% python3 -q
>>> import numpy as np
>>> np.set_printoptions(precision=2, suppress=True, linewidth=140)
>>> C = np.sign(np.array([[-3, 0, -2], [1, 3, 2], [0, 3, 2]]))
>>> B = (np.tril(C, -1) + np.eye(3)) @ (np.triu(C, 1) + np.eye(3))
>>> w = np.array([-3, 4, 3])
>>> W0 = np.rint(B * w @ np.linalg.inv(B)) + 0
>>> W0
array([[ -9.,   6.,  -6.],
       [-14.,  11.,  -7.],
       [ -2.,   2.,   2.]])
>>> P = np.triu(np.array([[6, 5, 5], [4, 3, 5], [4, 5, 5]]), 1) + np.eye(3)
>>> B = P @ W0 @ np.linalg.inv(P)
>>> np.poly(B)
array([ 1., -4., -9., 36.])
>>> print(B)
[[  -89.   516. -2166.]
 [  -24.   141.  -582.]
 [   -2.    12.   -48.]]
>>> round(np.linalg.det(B), 2)
np.float64(-36.0)
>>> print(np.linalg.matrix_rank(B))
3
>>> np.trace(B), np.trace(W0)
(np.float64(4.0), np.float64(4.0))
>>> vec = np.array([-1, 0, -3])
>>> rhs = W0 @ vec
>>> rhs
array([27., 35., -4.])
>>> np.linalg.solve(W0, rhs + W0[:, 1])
array([-1.,  1., -3.])
>>> np.round(np.linalg.solve(W0, 2 * rhs), 2) + 0
array([-2.,  0., -6.])
>>> np.round(np.linalg.solve(W0.T, W0[1]), 2) + 0
array([0., 1., 0.])
>>> np.round(np.linalg.solve(W0, rhs), 2) + 0
array([-1.,  0., -3.])
>>> w, vecs = np.linalg.eig(W0)
>>> np.sort(np.linalg.eigvals(np.linalg.inv(W0)))
array([-0.33,  0.25,  0.33])
>>> np.sort(np.linalg.eigvals(W0.T))
array([-3.,  3.,  4.])
>>> w
array([-3.,  3.,  4.])
>>> f = np.array([2, 2, -2])
>>> B = W0 + np.outer(f, np.eye(3)[0])
>>> np.linalg.matrix_rank(np.linalg.inv(B) - np.linalg.inv(W0), tol=1e-8)
np.int64(1)
>>> np.abs(W0).max()
np.float64(14.0)
>>> print(W0.mean(axis=0))
[-8.33  6.33 -3.67]
>>> np.diff(W0, axis=0)
array([[-5.,  5., -1.],
       [12., -9.,  9.]])
>>> np.count_nonzero(W0)
np.int64(9)
>>> M = np.load("run10.npy")
>>> M
array([[ 2.92,  2.96,  0.05,  3.02,  3.07,  1.82,  3.01, -0.02,  3.06,  0.04],
       [ 2.97,  3.14,  0.08,  3.06,  2.8 ,  1.86,  2.93,  0.03,  3.05,  0.02],
       [ 3.05,  2.94, -0.13,  3.13,  2.87,  2.23,  2.81, -0.01,  2.97, -0.06],
       [ 2.84,  2.99,  0.02,  2.7 ,  2.89,  2.04,  2.96, -0.11,  2.88,  0.  ],
       [ 2.97,  2.93,  0.12,  2.85,  2.78,  2.24,  3.12,  0.08,  3.06, -0.1 ],
       [ 2.86,  2.87,  0.08,  2.91,  3.13,  2.01,  2.99,  0.04,  2.93,  0.11],
       [ 3.05,  2.95,  0.01,  3.18,  3.15,  2.03,  2.81,  0.07,  2.91, -0.03],
       [ 2.89,  3.12,  0.16,  3.01,  3.  ,  1.71,  3.13, -0.08,  3.06, -0.12],
       [ 3.1 ,  3.24,  0.17,  3.09,  3.05,  2.02,  2.75, -0.09,  2.74,  0.05],
       [ 3.07,  2.98, -0.02,  2.98,  3.03,  2.11,  3.08,  0.1 ,  2.95,  0.09],
       [ 3.05,  3.19, -0.18,  3.09,  2.98,  2.03,  3.15,  0.11,  3.16, -0.15],
       [ 2.95,  3.03, -0.04,  3.11,  3.04,  1.96,  3.09, -0.02,  2.95, -0.06],
       [-0.11, -0.01, -0.29,  2.13, -0.04,  1.86, -0.14,  0.11,  1.15,  2.96],
       [ 0.03,  0.09,  0.04,  1.82,  0.13,  1.9 , -0.02, -0.13,  0.87,  3.02],
       [-0.14,  0.28, -0.1 ,  1.96,  0.11,  2.12,  0.07, -0.19,  1.02,  2.98],
       [-0.08,  0.08,  0.17,  1.94, -0.04,  1.95,  0.12, -0.01,  1.03,  3.05],
       [-0.06, -0.15,  0.05,  2.1 , -0.01,  2.18,  0.16, -0.06,  0.95,  3.03],
       [ 0.03, -0.08,  0.25,  2.02,  0.16,  1.88,  0.04, -0.12,  1.12,  2.93],
       [-0.04, -0.06, -0.02,  1.94,  0.12,  2.08,  0.08, -0.11,  0.84,  2.99],
       [-0.14,  0.2 , -0.03,  1.83,  0.02,  2.03, -0.12,  0.07,  1.04,  3.04],
       [-0.05, -0.13,  0.11,  1.88,  0.08,  2.04,  0.14,  0.06,  1.12,  3.01],
       [ 0.05,  0.12, -0.14,  2.12,  0.12,  2.07, -0.06,  0.03,  1.  ,  3.  ],
       [-0.01,  0.07,  0.09,  1.94, -0.09,  1.87, -0.14,  0.  ,  1.16,  3.05],
       [-0.13,  0.12, -0.09,  2.01,  0.06,  2.17, -0.14, -0.04,  0.81,  2.83],
       [ 2.  ,  1.98,  1.07,  0.94,  1.81, -0.11,  1.06,  1.99,  2.79,  1.02],
       [ 1.96,  2.06,  1.11,  1.02,  1.96, -0.19,  1.07,  1.93,  3.  ,  0.95],
       [ 2.12,  1.87,  1.  ,  0.74,  1.8 ,  0.28,  0.82,  2.06,  2.95,  1.11],
       [ 2.  ,  2.02,  1.04,  1.1 ,  2.07, -0.23,  0.85,  2.1 ,  2.95,  0.88],
       [ 2.07,  1.94,  0.91,  0.95,  1.93,  0.15,  0.87,  2.01,  2.99,  0.96],
       [ 2.09,  2.02,  1.15,  0.99,  1.82,  0.17,  0.95,  1.97,  2.94,  0.99],
       [ 2.06,  1.87,  1.1 ,  1.13,  1.89, -0.08,  1.03,  2.06,  2.99,  1.01],
       [ 2.  ,  2.11,  0.98,  0.94,  2.08,  0.01,  0.94,  2.03,  3.03,  1.  ],
       [ 1.89,  1.95,  1.12,  1.2 ,  2.11,  0.1 ,  0.84,  1.9 ,  3.05,  1.14],
       [ 2.11,  1.99,  1.03,  0.94,  2.  , -0.02,  1.04,  1.89,  3.02,  0.93],
       [ 2.01,  2.15,  0.93,  0.95,  2.05, -0.13,  0.96,  2.06,  2.99,  0.96],
       [ 2.3 ,  1.88,  1.14,  0.96,  1.89, -0.1 ,  0.9 ,  1.88,  3.07,  1.03]])
>>> D = np.linalg.norm(M[:, None] - M[None], axis=-1)
>>> np.flatnonzero(D[19] < D.mean() / 2)
array([12, 13, 14, 15, 16, 17, 18, 19, 20, 21, 22, 23])
>>> (D + 1e9 * np.eye(36)).round(6).argmin(axis=1)
array([11,  0,  6,  5,  9,  0, 11,  0,  6, 11, 11,  0, 21, 18, 19, 20, 18, 20, 16, 22, 15, 23, 15, 21, 25, 33, 28, 34, 31, 28, 25, 34, 31,
       31, 31, 33])
>>> q, Rm = np.linalg.qr(M)
>>> np.abs(np.diag(Rm))
array([12.53,  0.99,  2.88,  6.53,  0.7 ,  1.11,  1.12,  1.07,  0.62,  0.8 ])
>>> np.round(q.T @ q, 2) + 0
array([[1., 0., 0., 0., 0., 0., 0., 0., 0., 0.],
       [0., 1., 0., 0., 0., 0., 0., 0., 0., 0.],
       [0., 0., 1., 0., 0., 0., 0., 0., 0., 0.],
       [0., 0., 0., 1., 0., 0., 0., 0., 0., 0.],
       [0., 0., 0., 0., 1., 0., 0., 0., 0., 0.],
       [0., 0., 0., 0., 0., 1., 0., 0., 0., 0.],
       [0., 0., 0., 0., 0., 0., 1., 0., 0., 0.],
       [0., 0., 0., 0., 0., 0., 0., 1., 0., 0.],
       [0., 0., 0., 0., 0., 0., 0., 0., 1., 0.],
       [0., 0., 0., 0., 0., 0., 0., 0., 0., 1.]])
>>> Ac = M - M.mean(axis=0)
>>> vecs = np.linalg.svd(Ac)[2][:3]
>>> B = Ac - Ac @ vecs.T @ vecs
>>> np.diag(vecs.T @ vecs)
array([0.26, 0.22, 0.1 , 0.56, 0.25, 0.66, 0.32, 0.32, 0.14, 0.19])
>>> (Ac @ vecs.T).std(axis=0)
array([2.9 , 1.7 , 0.14])
>>> np.round(np.linalg.norm(B) / np.linalg.norm(Ac), 2)
np.float64(0.08)
>>> np.round(np.cov(Ac @ vecs.T, rowvar=False), 2) + 0
array([[8.67, 0.  , 0.  ],
       [0.  , 2.98, 0.  ],
       [0.  , 0.  , 0.02]])
>>> P = M @ np.linalg.solve(M.T @ M, M.T)
>>> np.round(np.trace(P), 2)
np.float64(10.0)
>>> np.round(np.linalg.eigvalsh(P), 2) + 0
array([0., 0., 0., 0., 0., 0., 0., 0., 0., 0., 0., 0., 0., 0., 0., 0., 0., 0., 0., 0., 0., 0., 0., 0., 0., 0., 1., 1., 1., 1., 1., 1., 1.,
       1., 1., 1.])
>>> P @ M[:, 6]
array([ 3.01,  2.93,  2.81,  2.96,  3.12,  2.99,  2.81,  3.13,  2.75,  3.08,  3.15,  3.09, -0.14, -0.02,  0.07,  0.12,  0.16,  0.04,  0.08,
       -0.12,  0.14, -0.06, -0.14, -0.14,  1.06,  1.07,  0.82,  0.85,  0.87,  0.95,  1.03,  0.94,  0.84,  1.04,  0.96,  0.9 ])
>>> q, _ = np.linalg.qr(np.array([[1.5, -0.4, 0.6, 0.3, 2.4, 0.1, 0.2],
...     [1.1, 0.1, 0.5, 0.4, -1.7, 0.5, -0.6],
...     [-0.2, -1.1, -0.8, 0.2, 1.4, -1.6, -0.1],
...     [-0.5, 1.4, 1.1, 0.1, -1.8, 0.2, -0.4],
...     [1.1, 0.5, 0.1, -1.4, -0.1, 1.0, -1.1],
...     [-0.7, 0.5, 1.3, 0.2, 1.6, -0.9, 0.0],
...     [0.6, 0.9, 0.2, 0.5, 0.6, -0.3, -1.9]]))
>>> E = q[:, :5]
>>> E
array([[-0.62,  0.16, -0.51,  0.09,  0.29],
       [-0.46, -0.07, -0.23,  0.27, -0.66],
       [ 0.08,  0.51,  0.03,  0.08,  0.18],
       [ 0.21, -0.64, -0.14,  0.05, -0.22],
       [-0.46, -0.25,  0.23, -0.76,  0.12],
       [ 0.29, -0.22, -0.71, -0.16,  0.33],
       [-0.25, -0.43,  0.32,  0.55,  0.52]])
>>> P = E @ np.linalg.solve(E.T @ E, E.T)
>>> np.allclose(P @ P, P)
True
>>> np.linalg.matrix_rank(np.eye(7) - P)
np.int64(2)
>>> q, vecs = np.linalg.qr(E[:, :2])[0], np.linalg.qr(E[:, 2:])[0]
>>> sv = np.linalg.svd(q.T @ vecs, compute_uv=False)
>>> (sv > 0.9).sum()
np.int64(0)
>>> np.degrees(np.arccos(sv.clip(0, 1)))
array([90., 90.])
>>> round(float(np.linalg.norm(q @ q.T - vecs @ vecs.T, 2)), 2)
1.0
>>> B = E / np.sqrt((E ** 2).mean(axis=1, keepdims=True))
>>> np.linalg.norm(B, axis=1)
array([2.24, 2.24, 2.24, 2.24, 2.24, 2.24, 2.24])
>>> np.linalg.matrix_rank(E - E.mean(axis=1, keepdims=True))
np.int64(4)
